$ python -q
>>> import numpy as np
>>> np.set_printoptions(precision=2, suppress=True, linewidth=200, floatmode="fixed")
>>> rnd = lambda a: np.round(a, 2) + 0
>>> J = np.load("x.npy")
>>> J
array([[-1,  0,  0,  0,  0,  0],
       [-2, -2,  0,  0,  0,  0],
       [-1, -3,  0,  0,  0,  0],
       [ 1, -3,  1,  3,  0,  0],
       [ 1, -2,  0,  3, -1,  0],
       [ 2,  3, -3, -2,  1, -1]])
>>> rnd(np.linalg.norm(J, 1)), rnd(np.linalg.norm(J, np.inf))
(np.float64(13.0), np.float64(12.0))
>>> rnd(np.linalg.norm(J) ** 2 / np.linalg.norm(J, 2) ** 2)
np.float64(1.42)
>>> rnd(np.linalg.norm(J, "nuc"))
np.float64(15.94)
>>> rnd(np.linalg.norm(J[0], 1)), rnd(np.linalg.norm(J[0], np.inf))
(np.float64(1.0), np.float64(1.0))
>>> print(rnd(np.linalg.norm(J, axis=0)))
[3.46 5.92 3.16 4.69 1.41 1.00]
>>> left, sigma, VT = np.linalg.svd(J)
>>> V = VT[:(sigma > 1e-8).sum()]
>>> rng = np.random.default_rng(491)
>>> x0 = J[0] + 4 * J[3] + rng.integers(2) * np.eye(6)[0]
>>> x0
array([  3.00, -12.00,   4.00,  12.00,   0.00,   0.00])
>>> np.allclose(V.T @ V @ x0, x0)
True
>>> rnd(np.linalg.norm(x0 - V.T @ V @ x0))
np.float64(0.0)
>>> np.linalg.matrix_rank(np.vstack([J, x0]))
np.int64(5)
>>> F = np.array([[6, 6, 0, 1, 0, 8, 1],
...     [9, 4, 0, 0, 0, 1, 0],
...     [0, 0, 7, 0, 1, 0, 0],
...     [4, 5, 0, 8, 0, 2, 4],
...     [0, 0, 5, 0, 4, 0, 0],
...     [1, 3, 0, 6, 0, 9, 1],
...     [1, 3, 0, 2, 0, 9, 8]])
>>> Q, V = np.linalg.qr(F[:, :5])[0], np.linalg.qr(F[:, 5:])[0]
>>> sigma = np.linalg.svd(Q.T @ V, compute_uv=False)
>>> rnd(np.linalg.norm(Q @ Q.T - V @ V.T, 2))
np.float64(1.0)
>>> (sigma > 0.9).sum()
np.int64(1)
>>> rnd(np.degrees(np.arccos(sigma.clip(0, 1))))
array([23.26, 76.42])
>>> r0 = np.array([0, 0])
>>> np.polyval(r0, F[6])
array([0, 0, 0, 0, 0, 0, 0])
>>> np.cross(F[6, :3], F[1, :3])
array([  0,   0, -23])
>>> def softmax(z):
...     e = np.exp(z - z.max(axis=-1, keepdims=True))
...     return e / e.sum(axis=-1, keepdims=True)
... 
>>> rnd(softmax(F[6] + -1))
array([0.00, 0.00, 0.00, 0.00, 0.00, 0.73, 0.27])
>>> rnd(softmax(10 * F[6]))
array([0.00, 0.00, 0.00, 0.00, 0.00, 1.00, 0.00])
>>> att = F @ F.T / np.sqrt(7)
>>> rnd(softmax(att + np.triu(np.full(att.shape, -np.inf), 1)))
array([[1.00, 0.00, 0.00, 0.00, 0.00, 0.00, 0.00],
       [0.01, 0.99, 0.00, 0.00, 0.00, 0.00, 0.00],
       [0.00, 0.00, 1.00, 0.00, 0.00, 0.00, 0.00],
       [0.00, 0.00, 0.00, 1.00, 0.00, 0.00, 0.00],
       [0.00, 0.00, 0.32, 0.00, 0.68, 0.00, 0.00],
       [0.00, 0.00, 0.00, 0.00, 0.00, 1.00, 0.00],
       [0.00, 0.00, 0.00, 0.00, 0.00, 0.00, 1.00]])
>>> softmax(att).round(6).argmax(axis=1)
array([0, 1, 2, 3, 4, 5, 6])
>>> A = np.loadtxt("m.csv", delimiter=",")
>>> A
array([[-1.30, -0.60,  0.30, -1.50],
       [-2.40,  0.00, -0.80, -1.20],
       [ 0.40, -0.40,  1.30, -0.70],
       [-0.20,  1.30,  0.50, -0.80]])
>>> r0 = np.array([-1, 3, -1])
>>> rnd(np.convolve(A[2], r0))
array([-0.40,  1.60, -2.90,  5.00, -3.40,  0.70])
>>> rnd(np.polyval(r0, A[2]))
array([ 0.04, -2.36,  1.21, -3.59])
